>>> import numpy as np
>>> np.set_printoptions(precision=2, suppress=True, linewidth=200)
>>> A2 = np.array([[5, 5, 0, 5, 0, 5],
...     [1, 2, 2, 0, 5, 0],
...     [5, 3, 2, 4, 5, 0],
...     [4, 2, 0, 2, 5, 5]])
>>> A = np.block([[np.zeros((4, 4)), A2], [A2.T, np.zeros((6, 6))]])
>>> A
array([[0., 0., 0., 0., 5., 5., 0., 5., 0., 5.],
       [0., 0., 0., 0., 1., 2., 2., 0., 5., 0.],
       [0., 0., 0., 0., 5., 3., 2., 4., 5., 0.],
       [0., 0., 0., 0., 4., 2., 0., 2., 5., 5.],
       [5., 1., 5., 4., 0., 0., 0., 0., 0., 0.],
       [5., 2., 3., 2., 0., 0., 0., 0., 0., 0.],
       [0., 2., 2., 0., 0., 0., 0., 0., 0., 0.],
       [5., 0., 4., 2., 0., 0., 0., 0., 0., 0.],
       [0., 5., 5., 5., 0., 0., 0., 0., 0., 0.],
       [5., 0., 0., 5., 0., 0., 0., 0., 0., 0.]])
>>> # symmetric, so the eigenvalues are real
>>> np.unique(A.round(6), axis=0).shape
(10, 10)
>>> round(np.trace(np.linalg.pinv(A) @ A), 2)
np.float64(8.0)
>>> rng = np.random.default_rng(966123)
>>> idx = rng.permutation(10)
>>> idx
array([8, 3, 7, 9, 6, 2, 0, 1, 5, 4])
>>> A2 = A[idx][:, idx]
>>> np.allclose(A2, A)
False
>>> np.trace(A2)
np.float64(0.0)
>>> np.diag(A2)
array([0., 0., 0., 0., 0., 0., 0., 0., 0., 0.])
>>> np.round(np.sort(np.abs(np.linalg.eigvals(A2))), 2) + 0
array([ 0.  ,  0.  ,  1.86,  1.86,  4.02,  4.02,  6.8 ,  6.8 , 14.87, 14.87])
>>> data = np.array([[4.02, 6.16, 0.91, 1.07],
...     [-12.0, -18.15, -3.14, -3.0],
...     [2.07, -3.01, 2.01, -0.95],
...     [4.01, 5.98, 0.96, 1.03],
...     [-2.0, -8.96, 1.21, -2.21],
...     [2.12, 4.97, 0.18, 1.1]])
>>> vec = np.array([2, 0, 4, 2])
>>> y = data @ vec
>>> np.round(np.linalg.solve(data.T @ data, data.T @ y), 2) + 0
array([2., 0., 4., 2.])
>>> y = y + 0.3 * rng.normal(size=6)
>>> y
array([ 13.84, -42.18,  10.27,  13.6 ,  -3.52,   7.31])
>>> c, *_ = np.linalg.lstsq(data, y)
>>> [round(float(np.linalg.norm(np.linalg.solve(data.T @ data + lam * np.eye(4), data.T @ y))), 2) for lam in (0, 1, 10, 100)]
[5.94, 3.48, 2.92, 1.66]
>>> np.round(np.linalg.norm(y - data @ c), 2)
np.float64(0.25)
>>> c
array([ 1.6 , -0.08,  4.81,  3.11])
>>> np.round(data.T @ (y - data @ c), 2) + 0
array([0., 0., 0., 0.])
>>> c.round()
array([ 2., -0.,  5.,  3.])
>>> u = np.array([0, 2, 3, 1, 0, 5, 1, 1, 1, 2]) + 0.5
>>> F = np.eye(10) - 2 * np.outer(u, u) / (u @ u)
>>> F
array([[ 0.99, -0.04, -0.05, -0.02, -0.01, -0.09, -0.02, -0.02, -0.02, -0.04],
       [-0.04,  0.81, -0.27, -0.12, -0.04, -0.43, -0.12, -0.12, -0.12, -0.19],
       [-0.05, -0.27,  0.62, -0.16, -0.05, -0.6 , -0.16, -0.16, -0.16, -0.27],
       [-0.02, -0.12, -0.16,  0.93, -0.02, -0.26, -0.07, -0.07, -0.07, -0.12],
       [-0.01, -0.04, -0.05, -0.02,  0.99, -0.09, -0.02, -0.02, -0.02, -0.04],
       [-0.09, -0.43, -0.6 , -0.26, -0.09,  0.06, -0.26, -0.26, -0.26, -0.43],
       [-0.02, -0.12, -0.16, -0.07, -0.02, -0.26,  0.93, -0.07, -0.07, -0.12],
       [-0.02, -0.12, -0.16, -0.07, -0.02, -0.26, -0.07,  0.93, -0.07, -0.12],
       [-0.02, -0.12, -0.16, -0.07, -0.02, -0.26, -0.07, -0.07,  0.93, -0.12],
       [-0.04, -0.19, -0.27, -0.12, -0.04, -0.43, -0.12, -0.12, -0.12,  0.81]])
>>> # keeps lengths
>>> idx = rng.permutation(10)
>>> idx
array([0, 5, 2, 3, 8, 9, 6, 4, 7, 1])
>>> A2 = F[idx][:, idx]
>>> np.allclose(A2, F)
False
>>> round(float(np.linalg.det(A2)), 2), round(float(np.linalg.det(F[idx])), 2)
(-1.0, -1.0)
>>> np.diag(A2)
array([0.99, 0.06, 0.62, 0.93, 0.93, 0.81, 0.93, 0.99, 0.93, 0.81])
>>> np.round(F @ F.T, 2) + 0
array([[1., 0., 0., 0., 0., 0., 0., 0., 0., 0.],
       [0., 1., 0., 0., 0., 0., 0., 0., 0., 0.],
       [0., 0., 1., 0., 0., 0., 0., 0., 0., 0.],
       [0., 0., 0., 1., 0., 0., 0., 0., 0., 0.],
       [0., 0., 0., 0., 1., 0., 0., 0., 0., 0.],
       [0., 0., 0., 0., 0., 1., 0., 0., 0., 0.],
       [0., 0., 0., 0., 0., 0., 1., 0., 0., 0.],
       [0., 0., 0., 0., 0., 0., 0., 1., 0., 0.],
       [0., 0., 0., 0., 0., 0., 0., 0., 1., 0.],
       [0., 0., 0., 0., 0., 0., 0., 0., 0., 1.]])
>>> np.linalg.svd(F, compute_uv=False)
array([1., 1., 1., 1., 1., 1., 1., 1., 1., 1.])
>>> np.round(F.T @ F, 2) + 0
array([[1., 0., 0., 0., 0., 0., 0., 0., 0., 0.],
       [0., 1., 0., 0., 0., 0., 0., 0., 0., 0.],
       [0., 0., 1., 0., 0., 0., 0., 0., 0., 0.],
       [0., 0., 0., 1., 0., 0., 0., 0., 0., 0.],
       [0., 0., 0., 0., 1., 0., 0., 0., 0., 0.],
       [0., 0., 0., 0., 0., 1., 0., 0., 0., 0.],
       [0., 0., 0., 0., 0., 0., 1., 0., 0., 0.],
       [0., 0., 0., 0., 0., 0., 0., 1., 0., 0.],
       [0., 0., 0., 0., 0., 0., 0., 0., 1., 0.],
       [0., 0., 0., 0., 0., 0., 0., 0., 0., 1.]])
>>> round(float(F[:, 0] @ F[:, 8]), 2)
-0.0
>>> np.linalg.norm(F, axis=0)
array([1., 1., 1., 1., 1., 1., 1., 1., 1., 1.])
